In [1]: import numpy as np

In [2]: np.set_printoptions(precision=2, suppress=True, linewidth=200, legacy="1.25")

In [3]: rd = lambda a: np.round(a, 2) + 0

In [4]: m1 = np.load("x.npy")

In [5]: print(m1)
[[4. 1. 1. 1. 1. 1.]
 [1. 4. 1. 1. 1. 1.]
 [1. 1. 4. 1. 1. 1.]
 [1. 1. 1. 4. 1. 1.]
 [1. 1. 1. 1. 4. 1.]
 [1. 1. 1. 1. 1. 4.]]

In [6]: evals, V = np.linalg.eigh(m1)

In [7]: print(rd(V.T @ m1 @ V))
[[3. 0. 0. 0. 0. 0.]
 [0. 3. 0. 0. 0. 0.]
 [0. 0. 3. 0. 0. 0.]
 [0. 0. 0. 3. 0. 0.]
 [0. 0. 0. 0. 3. 0.]
 [0. 0. 0. 0. 0. 9.]]

In [8]: print(rd(V.T @ V))
[[1. 0. 0. 0. 0. 0.]
 [0. 1. 0. 0. 0. 0.]
 [0. 0. 1. 0. 0. 0.]
 [0. 0. 0. 1. 0. 0.]
 [0. 0. 0. 0. 1. 0.]
 [0. 0. 0. 0. 0. 1.]]

In [9]: print(rd(evals.sum()), np.trace(m1))
24.0 24.0

In [10]: print(np.unique(evals.round(6) + 0, return_counts=True)[1])
[5 1]

In [11]: print(rd(np.linalg.svd(m1, compute_uv=False)))
[9. 3. 3. 3. 3. 3.]

In [12]: arr = np.load("a.npy")

In [13]: print(arr)
[[-1.  1.  0.  0.  0.  0.  0.]
 [ 0. -1.  1.  0.  0.  0.  0.]
 [ 0.  0. -1.  1.  0.  0.  0.]
 [ 0.  0.  0. -1.  1.  0.  0.]
 [ 0.  0.  0.  0. -1.  1.  0.]
 [ 0.  0.  0.  0.  0. -1.  1.]
 [ 0.  0.  0.  0.  0.  0. -1.]]

In [14]: x = np.array([3, 3, 3, 1, 1, 2, 2])

In [15]: h1 = np.maximum(arr @ x, 0)

In [16]: print(np.maximum(arr @ (3 * x), 0))
[0. 0. 0. 0. 3. 0. 0.]

In [17]: print(np.maximum(arr @ x, 0) - np.maximum(-arr @ x, 0))
[ 0.  0. -2.  0.  1.  0. -2.]

In [18]: print(h1)
[0. 0. 0. 0. 1. 0. 0.]

In [19]: print(np.flatnonzero(h1 > 1e-9))
[4]

In [20]: print(arr * (h1 > 1e-9)[:, None])
[[-0.  0.  0.  0.  0.  0.  0.]
 [ 0. -0.  0.  0.  0.  0.  0.]
 [ 0.  0. -0.  0.  0.  0.  0.]
 [ 0.  0.  0. -0.  0.  0.  0.]
 [ 0.  0.  0.  0. -1.  1.  0.]
 [ 0.  0.  0.  0.  0. -0.  0.]
 [ 0.  0.  0.  0.  0.  0. -0.]]

In [21]: u = np.array([3, 3, -3])

In [22]: print(np.polyval(u, arr[2]))
[-3. -3. -3.  3. -3. -3. -3.]

In [23]: print(np.convolve(arr[2], u))
[ 0.  0. -3.  0.  6. -3.  0.  0.  0.]

In [24]: print(np.correlate(arr[2], arr[6], "full"))
[ 0.  0.  1. -1.  0.  0.  0.  0.  0.  0.  0.  0.  0.]

In [25]: w1 = np.array([[-9, -3, -4, -1],
    ...:     [3, -1, 6, 4],
    ...:     [-2, 3, -3, -9],
    ...:     [3, -1, 9, -7],
    ...:     [4, 5, -6, 8],
    ...:     [3, 9, 1, 9],
    ...:     [3, 9, -6, -2]])

In [26]: coef = np.array([0, 0, 2, 3])

In [27]: act = np.maximum(arr @ w1 + coef, 0)

In [28]: print(act)
[[12.  2. 12.  8.]
 [ 0.  4.  0.  0.]
 [ 5.  0. 14.  5.]
 [ 1.  6.  0. 18.]
 [ 0.  4.  9.  4.]
 [ 0.  0.  0.  0.]
 [ 0.  0.  8.  5.]]

In [29]: C = np.array([[-1, -2], [-2, -3], [3, 3], [-2, 3]])

In [30]: print((act @ C).round(6).argmax(axis=1))
[1 0 1 1 1 0 1]

In [31]: C = np.array([[2, 2, 3], [3, 1, 0], [3, -2, -2]])

In [32]: rng = np.random.default_rng(3)

In [33]: feats = (rng.random((32, 3)) < 0.25) @ C

In [34]: print(feats)
[[ 5  3  3]
 [ 3  1  0]
 [ 3  1  0]
 [ 2  2  3]
 [ 0  0  0]
 [ 0  0  0]
 [ 3 -2 -2]
 [ 0  0  0]
 [ 0  0  0]
 [ 3  1  0]
 [ 3  1  0]
 [ 3  1  0]
 [ 0  0  0]
 [ 2  2  3]
 [ 0  0  0]
 [ 3 -2 -2]
 [ 0  0  0]
 [ 2  2  3]
 [ 0  0  0]
 [ 3 -2 -2]
 [ 2  2  3]
 [ 3 -2 -2]
 [ 3  1  0]
 [ 0  0  0]
 [ 3 -2 -2]
 [ 6 -1 -2]
 [ 5  0  1]
 [ 0  0  0]
 [ 3 -2 -2]
 [ 3 -2 -2]
 [ 0  0  0]
 [ 0  0  0]]

In [35]: idx = feats[:, 0] > np.median(feats[:, 0])

In [36]: u = feats[idx].mean(axis=0) - feats[~idx].mean(axis=0)

In [37]: print(((feats - feats.mean(axis=0)) @ u > 0).astype(int))
[1 1 1 0 0 0 1 0 0 1 1 1 0 0 0 1 0 0 0 1 0 1 1 0 1 1 1 0 1 1 0 0]

In [38]: print(np.argsort(-np.abs(u).round(6), kind="stable"))
[0 2 1]

In [39]: print(rd(u))
[ 2.94 -0.88 -1.5 ]

In [40]: C = feats[[12, 25]].astype(float)

In [41]: for _ in range(6):
    ...:     idx = np.linalg.norm(feats[:, None] - C, axis=-1).argmin(axis=1)
    ...:     C = np.array([feats[idx == j].mean(axis=0) for j in range(2)])
    ...: 

In [42]: print(idx)
[0 0 0 0 0 0 1 0 0 0 0 0 0 0 0 1 0 0 0 1 0 1 0 0 1 1 1 0 1 1 0 0]

In [43]: print(np.bincount(idx))
[23  9]

In [44]: print(rd(C[1] - C[0]))
[ 2.21 -2.41 -2.32]

In [45]: print(np.abs(C[1] - C[0]).argmax())
1

In [46]: print(rd(C))
[[ 1.35  0.74  0.65]
 [ 3.56 -1.67 -1.67]]

In [47]: A2 = np.array([[-2, 4], [0, -2], [-3, -1]])

In [48]: print(A2.T @ feats.T)
[[-19  -6  -6 -13   0   0   0   0   0  -6  -6  -6   0 -13   0   0   0 -13   0   0 -13   0  -6   0   0  -6 -13   0   0   0   0   0]
 [ 11  10  10   1   0   0  18   0   0  10  10  10   0   1   0  18   0   1   0  18   1  18  10   0  18  28  19   0  18  18   0   0]]

In [49]: print(np.einsum("ij,ij->i", feats, feats))
[43 10 10 17  0  0 17  0  0 10 10 10  0 17  0 17  0 17  0 17 17 17 10  0 17 41 26  0 17 17  0  0]

In [50]: print(np.vstack([feats, A2.T]).shape)
(34, 3)

In [51]: print(np.einsum("ik,kj->ij", feats, A2))
[[-19  11]
 [ -6  10]
 [ -6  10]
 [-13   1]
 [  0   0]
 [  0   0]
 [  0  18]
 [  0   0]
 [  0   0]
 [ -6  10]
 [ -6  10]
 [ -6  10]
 [  0   0]
 [-13   1]
 [  0   0]
 [  0  18]
 [  0   0]
 [-13   1]
 [  0   0]
 [  0  18]
 [-13   1]
 [  0  18]
 [ -6  10]
 [  0   0]
 [  0  18]
 [ -6  28]
 [-13  19]
 [  0   0]
 [  0  18]
 [  0  18]
 [  0   0]
 [  0   0]]

In [52]: print(np.einsum("ik,kj->ji", feats, A2))
[[-19  -6  -6 -13   0   0   0   0   0  -6  -6  -6   0 -13   0   0   0 -13   0   0 -13   0  -6   0   0  -6 -13   0   0   0   0   0]
 [ 11  10  10   1   0   0  18   0   0  10  10  10   0   1   0  18   0   1   0  18   1  18  10   0  18  28  19   0  18  18   0   0]]

In [53]: A = np.loadtxt("block11.csv", delimiter=",")

In [54]: print(A)
[[  0.02   0.    -0.02]
 [ 12.05   8.03   0.01]
 [-17.98 -11.97  -0.03]
 [ 12.01   8.04  -0.01]]

In [55]: gram = A.T @ A

In [56]: print(rd(np.linalg.eigvalsh(gram)[::-1]))
[885.13   0.     0.  ]

In [57]: print(rd(np.trace(gram)), rd((A ** 2).sum()))
885.13 885.13

In [58]: print(np.allclose(gram, gram.T))
True

In [59]: print((A @ A.T).shape)
(4, 4)

In [60]: A2 = A / np.sqrt((A ** 2).mean(axis=1, keepdims=True))

In [61]: print(np.linalg.matrix_rank(A2) == np.linalg.matrix_rank(A))
True

In [62]: print(np.linalg.matrix_rank(A - A.mean(axis=1, keepdims=True)))
2

In [63]: F = np.load("w.npy")

In [64]: print(F)
[[ 55  10  -4  37 -36 -11]
 [ 10  46  21   2 -24   6]
 [ -4  21  22 -25 -17  14]
 [ 37   2 -25  62  -4 -25]
 [-36 -24 -17  -4  63 -27]
 [-11   6  14 -25 -27  44]]

In [65]: U, s, vt = np.linalg.svd(F)

In [66]: print(np.argmax(s[:-1] / (s[1:] + 1e-6)) + 1)
5

In [67]: A2 = U[:, :5] @ np.diag(s[:5]) @ vt[:5]

In [68]: print(rd(np.linalg.norm(F - A2) / np.linalg.norm(F)))
0.0

In [69]: print(np.linalg.matrix_rank(A2))
5
